In [1]: import numpy as np

In [2]: np.set_printoptions(precision=3, suppress=True, linewidth=120)

In [3]: m1 = np.loadtxt("x.csv", delimiter=",")

In [4]: print(m1)
[[ -5.973   7.802  -4.915]
 [ -7.937  13.074 -10.036]
 [ -7.607  13.036  -9.777]
 [  3.954   4.007 -10.032]
 [ -1.98   12.052 -14.935]
 [ -5.964  14.961 -14.974]
 [ -5.981   8.039  -4.917]
 [ -4.098  10.1   -10.031]
 [ -8.007   6.082  -0.048]]

In [5]: vec = np.array([-2, 2, -1])

In [6]: y = m1 @ vec

In [7]: print(np.linalg.lstsq(m1, y)[0])
[-2.  2. -1.]

In [8]: print(np.linalg.solve(m1.T @ m1, m1.T @ y))
[-2.  2. -1.]

In [9]: print(y)
[32.465 52.058 51.063 10.138 42.999 56.824 32.957 38.427 28.226]

In [10]: rng = np.random.default_rng(48991)

In [11]: y = y + 0.1 * rng.normal(size=9)

In [12]: print(y)
[32.425 52.003 51.15  10.193 42.971 56.877 32.971 38.475 28.25 ]

In [13]: coef, *_ = np.linalg.lstsq(m1, y)

In [14]: print(round(np.linalg.norm(y - m1 @ coef), 3))
0.123

In [15]: print([round(float(np.linalg.norm(np.linalg.solve(m1.T @ m1 + lam * np.eye(3), m1.T @ y))), 2) for lam in (0, 1, 10, 100)])
[3.0, 2.99, 2.95, 2.7]

In [16]: print(np.round(m1.T @ (y - m1 @ coef), 3) + 0)
[0. 0. 0.]

In [17]: U, sig, Vh = np.linalg.svd(m1)

In [18]: print(np.argmax(sig[:-1] / (sig[1:] + 1e-6)) + 1)
2

In [19]: other = U[:, :2] @ np.diag(sig[:2]) @ Vh[:2]

In [20]: print(np.linalg.matrix_rank(m1, rtol=0.05))
2

In [21]: print(np.linalg.matrix_rank(other))
2

In [22]: print(round(float(np.abs(m1 - other).max()), 3))
0.172

In [23]: K = np.load("arr.npy")

In [24]: print(K)
[[ 0  0  0  0]
 [ 8 24 72  8]
 [ 0  0  0  0]
 [ 7 21 63  7]
 [ 5 15 45  5]
 [ 8 24 72  8]
 [ 4 12 36  4]
 [ 3  9 27  3]
 [ 4 12 36  4]
 [ 1  3  9  1]]

In [25]: # column 2 is much longer than the rest

In [26]: print(np.linalg.matrix_rank(m1, rtol=0.1))
2

In [27]: print(np.linalg.cond(m1) > 100)
True

In [28]: print([round(float(x), 3) for x in np.linalg.svd(m1, compute_uv=False)[:3]])
[45.003, 13.662, 0.311]

In [29]: M = np.load("a.npy")

In [30]: print(M)
[[-1  0  1  2  3  4]
 [ 5  6  7  8  9 10]
 [11 12 13 14 15 16]
 [17 18 19 20 21 22]
 [23 24 25 26 27 28]
 [29 30 31 32 33 34]
 [35 36 37 38 39 40]
 [41 42 43 44 45 46]
 [47 48 49 50 51 52]
 [53 54 55 56 57 58]]

In [31]: M[:, 6]
---------------------------------------------------------------------------
IndexError                                Traceback (most recent call last)
Cell In[31], line 1
----> 1 M[:, 6]

IndexError: index 6 is out of bounds for axis 1 with size 6

In [32]: print(M - M[0])
[[ 0  0  0  0  0  0]
 [ 6  6  6  6  6  6]
 [12 12 12 12 12 12]
 [18 18 18 18 18 18]
 [24 24 24 24 24 24]
 [30 30 30 30 30 30]
 [36 36 36 36 36 36]
 [42 42 42 42 42 42]
 [48 48 48 48 48 48]
 [54 54 54 54 54 54]]

In [33]: print(np.abs(M).max())
58

In [34]: print(M.shape)
(10, 6)

In [35]: print(M.mean(axis=0))
[26. 27. 28. 29. 30. 31.]

In [36]: print(np.diff(M, axis=0))
[[6 6 6 6 6 6]
 [6 6 6 6 6 6]
 [6 6 6 6 6 6]
 [6 6 6 6 6 6]
 [6 6 6 6 6 6]
 [6 6 6 6 6 6]
 [6 6 6 6 6 6]
 [6 6 6 6 6 6]
 [6 6 6 6 6 6]]

In [37]: r = np.linalg.matrix_rank(M)

In [38]: print(r)
2

In [39]: null = np.linalg.svd(M)[2][r:].T

In [40]: print(np.linalg.matrix_rank(M.T @ M), np.linalg.matrix_rank(M @ M.T))
2 2

In [41]: print(np.allclose(M @ null, 0))
True

In [42]: print([int(np.linalg.matrix_rank(M[:, :j + 1])) for j in range(6)])
[1, 2, 2, 2, 2, 2]

In [43]: print(null @ null.T)
[[ 0.476 -0.381 -0.238 -0.095  0.048  0.19 ]
 [-0.381  0.705 -0.21  -0.124 -0.038  0.048]
 [-0.238 -0.21   0.819 -0.152 -0.124 -0.095]
 [-0.095 -0.124 -0.152  0.819 -0.21  -0.238]
 [ 0.048 -0.038 -0.124 -0.21   0.705 -0.381]
 [ 0.19   0.048 -0.095 -0.238 -0.381  0.476]]

In [44]: print([int(np.linalg.matrix_rank(np.delete(M, i, axis=0))) for i in range(10)])
[2, 2, 2, 2, 2, 2, 2, 2, 2, 2]

In [45]: print(np.linalg.matrix_rank(M, rtol=0.1))
1

In [46]: print(round(np.linalg.norm(M, 2) / np.linalg.norm(M), 3))
1.0

In [47]: print([round(float(x), 3) for x in np.linalg.svd(M, compute_uv=False)[:3]])
[258.231, 6.839, 0.0]

In [48]: W1 = np.array([[0, 0, 1, 0],
    ...:     [1, 2, 3, 2],
    ...:     [3, 1, 0, 1],
    ...:     [2, 2, 3, 0],
    ...:     [2, 2, 1, 3],
    ...:     [2, 1, 3, 1]])

In [49]: coef = np.array([0, -1, -1, 2])

In [50]: H = np.maximum(M @ W1 + coef, 0)

In [51]: print((H > 0).astype(int))
[[1 1 1 1]
 [1 1 1 1]
 [1 1 1 1]
 [1 1 1 1]
 [1 1 1 1]
 [1 1 1 1]
 [1 1 1 1]
 [1 1 1 1]
 [1 1 1 1]
 [1 1 1 1]]

In [52]: print(np.linalg.matrix_rank(H))
2

In [53]: print((H > 0).mean(axis=0))
[1. 1. 1. 1.]

In [54]: basis = np.array([[-1, 3], [-2, 3], [-3, -2], [2, 2]])

In [55]: print((H @ basis).round(6).argmax(axis=1))
[1 1 1 1 1 1 1 1 1 1]

In [56]: print(W1 @ basis)
[[ -3  -2]
 [-10   7]
 [ -3  14]
 [-15   6]
 [ -3  16]
 [-11   5]]

In [57]: print(H @ basis)
[[  -74    99]
 [ -344   375]
 [ -614   651]
 [ -884   927]
 [-1154  1203]
 [-1424  1479]
 [-1694  1755]
 [-1964  2031]
 [-2234  2307]
 [-2504  2583]]

In [58]: data = np.loadtxt("dump.csv", delimiter=",")

In [59]: print(data)
[[ 2.  3. -6. -4.]
 [ 4. -4.  8.  1.]
 [-4.  0.  0. -1.]
 [-2. -3.  6. -4.]
 [ 1.  3. -6. -3.]
 [-5.  2. -4.  0.]
 [-3.  3. -6.  3.]]

In [60]: # rows and columns are dependent

In [61]: print(np.argsort(-np.linalg.norm(data, axis=0).round(6), kind="stable")[:3])
[2 0 1]

In [62]: F = np.array([[4.0, 1.0, 0.0], [0.0, 4.0, 1.0], [0.0, 0.0, 4.0]])

In [63]: print(F)
[[4. 1. 0.]
 [0. 4. 1.]
 [0. 0. 4.]]

In [64]: print(np.linalg.matrix_rank(F - F[0, 0] * np.eye(3)))
2

In [65]: print([int(np.linalg.matrix_rank(np.linalg.matrix_power(F, p))) for p in range(1, 4)])
[3, 3, 3]

In [66]: other = np.array([[0, 3, 2], [5, 4, 1]])

In [67]: basis = np.kron(other, F)

In [68]: print(np.linalg.matrix_rank(basis))
6

In [69]: print(np.round(np.linalg.det(F), 3))
64.0

In [70]: print(F @ F)
[[16.  8.  1.]
 [ 0. 16.  8.]
 [ 0.  0. 16.]]

In [71]: print(np.sort(np.abs(np.linalg.eigvals(F))))
[4. 4. 4.]

In [72]: print((F + F.T) / 2)
[[4.  0.5 0. ]
 [0.5 4.  0.5]
 [0.  0.5 4. ]]

In [73]: print((F - F.T) / 2)
[[ 0.   0.5  0. ]
 [-0.5  0.   0.5]
 [ 0.  -0.5  0. ]]

In [74]: f = np.array([-5, 0, -3, -3, -1, -1, 0, -3, 1, 0])

In [75]: feats = np.array([np.roll(f, i) for i in range(10)])

In [76]: print(feats)
[[-5  0 -3 -3 -1 -1  0 -3  1  0]
 [ 0 -5  0 -3 -3 -1 -1  0 -3  1]
 [ 1  0 -5  0 -3 -3 -1 -1  0 -3]
 [-3  1  0 -5  0 -3 -3 -1 -1  0]
 [ 0 -3  1  0 -5  0 -3 -3 -1 -1]
 [-1  0 -3  1  0 -5  0 -3 -3 -1]
 [-1 -1  0 -3  1  0 -5  0 -3 -3]
 [-3 -1 -1  0 -3  1  0 -5  0 -3]
 [-3 -3 -1 -1  0 -3  1  0 -5  0]
 [ 0 -3 -3 -1 -1  0 -3  1  0 -5]]

In [77]: U, sig = np.linalg.svd(feats)
---------------------------------------------------------------------------
ValueError                                Traceback (most recent call last)
Cell In[77], line 1
----> 1 U, sig = np.linalg.svd(feats)

ValueError: too many values to unpack (expected 2)

In [78]: U, sig, Vh = np.linalg.svd(feats, full_matrices=False)

In [79]: print(U.shape, sig.shape, Vh.shape)
(10, 10) (10,) (10, 10)

In [80]: print(sig)
[15.     8.833  8.833  7.674  7.674  4.807  4.807  1.41   1.41   1.   ]

In [81]: print(np.round(U.T @ feats @ Vh.T, 3) + 0)
[[15.     0.     0.     0.     0.     0.     0.     0.     0.     0.   ]
 [ 0.     8.833  0.     0.     0.     0.     0.     0.     0.     0.   ]
 [ 0.     0.     8.833  0.     0.     0.     0.     0.     0.     0.   ]
 [ 0.     0.     0.     7.674  0.     0.     0.     0.     0.     0.   ]
 [ 0.     0.     0.     0.     7.674  0.     0.     0.     0.     0.   ]
 [ 0.     0.     0.     0.     0.     4.807  0.     0.     0.     0.   ]
 [ 0.     0.     0.     0.     0.     0.     4.807  0.     0.     0.   ]
 [ 0.     0.     0.     0.     0.     0.     0.     1.41   0.     0.   ]
 [ 0.     0.     0.     0.     0.     0.     0.     0.     1.41   0.   ]
 [ 0.     0.     0.     0.     0.     0.     0.     0.     0.     1.   ]]

In [82]: print(np.abs(Vh[0]))
[0.316 0.316 0.316 0.316 0.316 0.316 0.316 0.316 0.316 0.316]

In [83]: z = rng.permutation(10)

In [84]: print(z)
[1 8 2 5 7 9 4 0 3 6]

In [85]: other = feats[z][:, z]

In [86]: print(np.allclose(other, feats))
False

In [87]: print(np.trace(other))
-50

In [88]: J = np.load("w.npy")

In [89]: print(J)
[[ 1.  2.  0.  0.  0.  0.  0.  0.  0.  0.]
 [ 2.  6.  2.  0.  0.  0.  0.  0.  0.  0.]
 [ 0.  2. -4.  2.  0.  0.  0.  0.  0.  0.]
 [ 0.  0.  2. -7.  2.  0.  0.  0.  0.  0.]
 [ 0.  0.  0.  2.  6.  2.  0.  0.  0.  0.]
 [ 0.  0.  0.  0.  2. -7.  2.  0.  0.  0.]
 [ 0.  0.  0.  0.  0.  2. -4.  2.  0.  0.]
 [ 0.  0.  0.  0.  0.  0.  2. -9.  2.  0.]
 [ 0.  0.  0.  0.  0.  0.  0.  2.  9.  2.]
 [ 0.  0.  0.  0.  0.  0.  0.  0.  2.  7.]]

In [90]: w, vecs = np.linalg.eigh(J)

In [91]: vec = np.array([0, 2, -2, -1, 2, 2, 0, 1, -1, -1])

In [92]: print((np.sign(vecs[:, -1].round(6)) == np.sign(vecs[0, -1].round(6))).astype(int))
[1 1 1 1 1 1 1 1 1 1]

In [93]: print(vec @ J @ vec)
4.0

In [94]: print(np.linalg.eigvalsh(J[1:, 1:]))
[-10.074  -8.374  -7.777  -3.424  -2.578   5.837   6.382   6.618  10.389]

In [95]: print(round(np.linalg.eigvalsh(J).min(), 3))
-10.074

In [96]: print(J.reshape(2, -1))
[[ 1.  2.  0.  0.  0.  0.  0.  0.  0.  0.  2.  6.  2.  0.  0.  0.  0.  0.  0.  0.  0.  2. -4.  2.  0.  0.  0.  0.  0.
   0.  0.  0.  2. -7.  2.  0.  0.  0.  0.  0.  0.  0.  0.  2.  6.  2.  0.  0.  0.  0.]
 [ 0.  0.  0.  0.  2. -7.  2.  0.  0.  0.  0.  0.  0.  0.  0.  2. -4.  2.  0.  0.  0.  0.  0.  0.  0.  0.  2. -9.  2.
   0.  0.  0.  0.  0.  0.  0.  0.  2.  9.  2.  0.  0.  0.  0.  0.  0.  0.  0.  2.  7.]]

In [97]: print(J.reshape(-1, 2))
[[ 1.  2.]
 [ 0.  0.]
 [ 0.  0.]
 [ 0.  0.]
 [ 0.  0.]
 [ 2.  6.]
 [ 2.  0.]
 [ 0.  0.]
 [ 0.  0.]
 [ 0.  0.]
 [ 0.  2.]
 [-4.  2.]
 [ 0.  0.]
 [ 0.  0.]
 [ 0.  0.]
 [ 0.  0.]
 [ 2. -7.]
 [ 2.  0.]
 [ 0.  0.]
 [ 0.  0.]
 [ 0.  0.]
 [ 0.  2.]
 [ 6.  2.]
 [ 0.  0.]
 [ 0.  0.]
 [ 0.  0.]
 [ 0.  0.]
 [ 2. -7.]
 [ 2.  0.]
 [ 0.  0.]
 [ 0.  0.]
 [ 0.  0.]
 [ 0.  2.]
 [-4.  2.]
 [ 0.  0.]
 [ 0.  0.]
 [ 0.  0.]
 [ 0.  0.]
 [ 2. -9.]
 [ 2.  0.]
 [ 0.  0.]
 [ 0.  0.]
 [ 0.  0.]
 [ 0.  2.]
 [ 9.  2.]
 [ 0.  0.]
 [ 0.  0.]
 [ 0.  0.]
 [ 0.  0.]
 [ 2.  7.]]

In [98]: T = J.reshape(10, 2, -1)

In [99]: print(T[:, 0])
[[ 1.  2.  0.  0.  0.]
 [ 2.  6.  2.  0.  0.]
 [ 0.  2. -4.  2.  0.]
 [ 0.  0.  2. -7.  2.]
 [ 0.  0.  0.  2.  6.]
 [ 0.  0.  0.  0.  2.]
 [ 0.  0.  0.  0.  0.]
 [ 0.  0.  0.  0.  0.]
 [ 0.  0.  0.  0.  0.]
 [ 0.  0.  0.  0.  0.]]

In [100]: print(np.einsum("ihd,jhd->hij", T, T).shape)
(2, 10, 10)

In [101]: print(T.transpose(1, 0, 2))
[[[ 1.  2.  0.  0.  0.]
  [ 2.  6.  2.  0.  0.]
  [ 0.  2. -4.  2.  0.]
  [ 0.  0.  2. -7.  2.]
  [ 0.  0.  0.  2.  6.]
  [ 0.  0.  0.  0.  2.]
  [ 0.  0.  0.  0.  0.]
  [ 0.  0.  0.  0.  0.]
  [ 0.  0.  0.  0.  0.]
  [ 0.  0.  0.  0.  0.]]

 [[ 0.  0.  0.  0.  0.]
  [ 0.  0.  0.  0.  0.]
  [ 0.  0.  0.  0.  0.]
  [ 0.  0.  0.  0.  0.]
  [ 2.  0.  0.  0.  0.]
  [-7.  2.  0.  0.  0.]
  [ 2. -4.  2.  0.  0.]
  [ 0.  2. -9.  2.  0.]
  [ 0.  0.  2.  9.  2.]
  [ 0.  0.  0.  2.  7.]]]

In [102]: print(np.einsum("ihd,ihd->ih", T, T))
[[ 5.  0.]
 [44.  0.]
 [24.  0.]
 [57.  0.]
 [40.  4.]
 [ 4. 53.]
 [ 0. 24.]
 [ 0. 89.]
 [ 0. 89.]
 [ 0. 53.]]

In [103]: print(T.sum(axis=1))
[[ 1.  2.  0.  0.  0.]
 [ 2.  6.  2.  0.  0.]
 [ 0.  2. -4.  2.  0.]
 [ 0.  0.  2. -7.  2.]
 [ 2.  0.  0.  2.  6.]
 [-7.  2.  0.  0.  2.]
 [ 2. -4.  2.  0.  0.]
 [ 0.  2. -9.  2.  0.]
 [ 0.  0.  2.  9.  2.]
 [ 0.  0.  0.  2.  7.]]

In [104]: print(T.shape)
(10, 2, 5)

In [105]: print(np.swapaxes(T, 1, 2)[6])
[[ 0.  2.]
 [ 0. -4.]
 [ 0.  2.]
 [ 0.  0.]
 [ 0.  0.]]

In [106]: E = np.eye(4, dtype=int)[rng.permutation(4)]

In [107]: print(E)
[[0 1 0 0]
 [0 0 0 1]
 [0 0 1 0]
 [1 0 0 0]]

In [108]: # keeps lengths

In [109]: vec = np.array([-2, 1, 1, 1])

In [110]: print((E * vec).sum(axis=1))
[ 1  1  1 -2]

In [111]: print(E * vec)
[[ 0  1  0  0]
 [ 0  0  0  1]
 [ 0  0  1  0]
 [-2  0  0  0]]

In [112]: print(E @ np.ones(4))
[1. 1. 1. 1.]

In [113]: print(E @ vec)
[ 1  1  1 -2]

In [114]: print(np.einsum("ij,j->i", E, vec))
[ 1  1  1 -2]

In [115]: print(np.linalg.norm(E @ vec) <= np.linalg.norm(E, 2) * np.linalg.norm(vec) + 1e-9)
True
